$ python -q
>>> import numpy as np
>>> import numpy.linalg as la
>>> np.set_printoptions(precision=2, suppress=True, linewidth=200)
>>> def tidy(a):
...     return np.round(a, 2) + 0
... 
>>> F = np.loadtxt("layer7.csv", delimiter=",")
>>> F
array([[0., 0., 1., 1.],
       [0., 0., 1., 1.],
       [1., 1., 0., 0.],
       [1., 1., 0., 0.]])
>>> # symmetric
>>> [round(float(la.det(F[:i, :i])), 2) + 0 for i in range(1, 5)]
[0.0, 0.0, 0.0, 0.0]
>>> tidy(la.eigvalsh(F).min())
np.float64(-2.0)
>>> K = np.array([[0.1, 0.1, 0.6, -0.4], [-1.4, 0.0, -0.4, -1.1]])
>>> rng = np.random.default_rng(3)
>>> K[0] = K[1] + 0.05 * rng.normal(size=4)
>>> tidy(K)
array([[-1.3 , -0.13, -0.38, -1.13],
       [-1.4 ,  0.  , -0.4 , -1.1 ]])
>>> t3 = np.stack([K, -1 * K, K[::-1]])
>>> tidy(t3.sum(axis=0))
array([[-1.4 ,  0.  , -0.4 , -1.1 ],
       [-1.3 , -0.13, -0.38, -1.13]])
>>> la.matrix_rank(t3)
array([2, 2, 2])
>>> (t3 @ K.T).shape
(3, 2, 2)
>>> tidy(la.norm(t3, axis=(1, 2)))
array([2.54, 2.54, 2.54])
>>> B = np.array([[4, -1, 4], [5, -2, -4]])
>>> W2 = np.kron(B, K)
>>> tidy(la.norm(W2, 2)), tidy(la.norm(B, 2) * la.norm(K, 2))
(np.float64(17.48), np.float64(17.48))
>>> Uu, sigma, Vt = la.svd(K)
>>> tidy(sigma)
array([2.54, 0.11])
>>> B = Uu[:, :1] @ np.diag(sigma[:1]) @ Vt[:1]
>>> tidy(la.norm(K - B, 2)), tidy(sigma[1])
(np.float64(0.11), np.float64(0.11))
>>> tidy(la.norm(K - B) / la.norm(K))
np.float64(0.04)
>>> tidy(np.abs(K - B).max())
np.float64(0.07)
>>> la.matrix_rank(B)
np.int64(1)
>>> w1 = np.array([[1, 0, 3, 1, 2, 1],
...     [2, 1, 1, 3, 0, 2],
...     [1, 1, 1, 2, 3, 2],
...     [2, 3, 1, 0, 3, 1]])
>>> b = np.array([1, -3, -2, 2, 0, -2])
>>> act = np.maximum(K @ w1 + b, 0)
>>> act
array([[0., 0., 0., 0., 0., 0.],
       [0., 0., 0., 0., 0., 0.]])
>>> W2 = np.array([[1, 0, 2], [0, 0, 3], [3, 1, 0], [2, 3, 1], [3, 2, 0], [1, 3, 2]])
>>> act @ W2
array([[0., 0., 0.],
       [0., 0., 0.]])
>>> w1 @ W2
array([[19, 13,  5],
       [13, 16, 14],
       [19, 19, 11],
       [15, 10, 15]])
>>> tidy(la.norm(K) ** 2 / la.norm(K, 2) ** 2)
np.float64(1.0)
>>> tidy(la.norm(K[0], 1)), tidy(la.norm(K[0], np.inf))
(np.float64(2.93), np.float64(1.3))
>>> tidy(la.norm(K, 2))
np.float64(2.54)
>>> tidy(la.norm(K, axis=0))
array([1.91, 0.13, 0.55, 1.58])
>>> tidy(la.norm(K, "nuc"))
np.float64(2.65)
>>> tidy(K[0] @ K[1])
np.float64(3.21)
>>> tidy(la.norm(K, axis=1))
array([1.77, 1.82])
>>> tidy(la.norm(K, 1)), tidy(la.norm(K, np.inf))
(np.float64(2.7), np.float64(2.93))
>>> W0 = np.load("sample5.npy")
>>> W0
array([[ 0.6,  1.1],
       [ 0.9,  0.5],
       [ 1.9,  0. ],
       [-0.5,  0.2]])
>>> B = np.c_[W0[:, :1] @ np.array([[9]]), np.array([1, -1, 0, -2])]
>>> tidy(B)
array([[ 5.4,  1. ],
       [ 8.1, -1. ],
       [17.1,  0. ],
       [-4.5, -2. ]])
>>> la.matrix_rank(B)
np.int64(2)
>>> tidy(la.lstsq(W0, B[:, 0])[0])
array([9., 0.])
>>> la.matrix_rank(np.c_[W0, B])
np.int64(3)
>>> B = W0 + rng.integers(-2, 3, (4, 1)) @ rng.integers(-2, 3, (1, 2))
>>> tidy(B)
array([[-1.4,  1.1],
       [-1.1,  0.5],
       [ 0.9,  0. ],
       [-0.5,  0.2]])
>>> B - W0
array([[-2.,  0.],
       [-2.,  0.],
       [-1.,  0.],
       [ 0.,  0.]])
>>> x0 = np.array([-2, 1])
>>> rhs = B @ x0
>>> tidy(la.solve(B.T @ B, B.T @ rhs))
array([-2.,  1.])
>>> tidy(la.lstsq(B, rhs)[0])
array([-2.,  1.])
>>> tidy(rhs)
array([ 3.9,  2.7, -1.8,  1.2])
>>> rhs = rhs + 0.05 * rng.normal(size=4)
>>> tidy(rhs)
array([ 3.89,  2.66, -1.63,  1.21])
>>> b, *_ = la.lstsq(B, rhs)
>>> tidy(la.norm(rhs - B @ b))
np.float64(0.06)
>>> tidy(B.T @ (rhs - B @ b))
array([0., 0.])
>>> A = np.load("test2.npy")
>>> A
array([[  1,  -5,  -2,   0],
       [ -4,  -3,  -1,  -3],
       [ -1,   1, -24,   2],
       [  5,   2,   0,  18]])
>>> z = rng.permutation(4)
>>> z
array([3, 2, 0, 1])
>>> B = A[z][:, z]
>>> np.allclose(B, A)
False
>>> np.diag(B)
array([ 18, -24,   1,  -3])
>>> tidy(la.det(B)), tidy(la.det(A[z]))
(np.float64(8104.0), np.float64(-8104.0))
>>> B
array([[ 18,   0,   5,   2],
       [  2, -24,  -1,   1],
       [  0,  -2,   1,  -5],
       [ -3,  -1,  -4,  -3]])
>>> np.trace(B)
np.int64(-8)
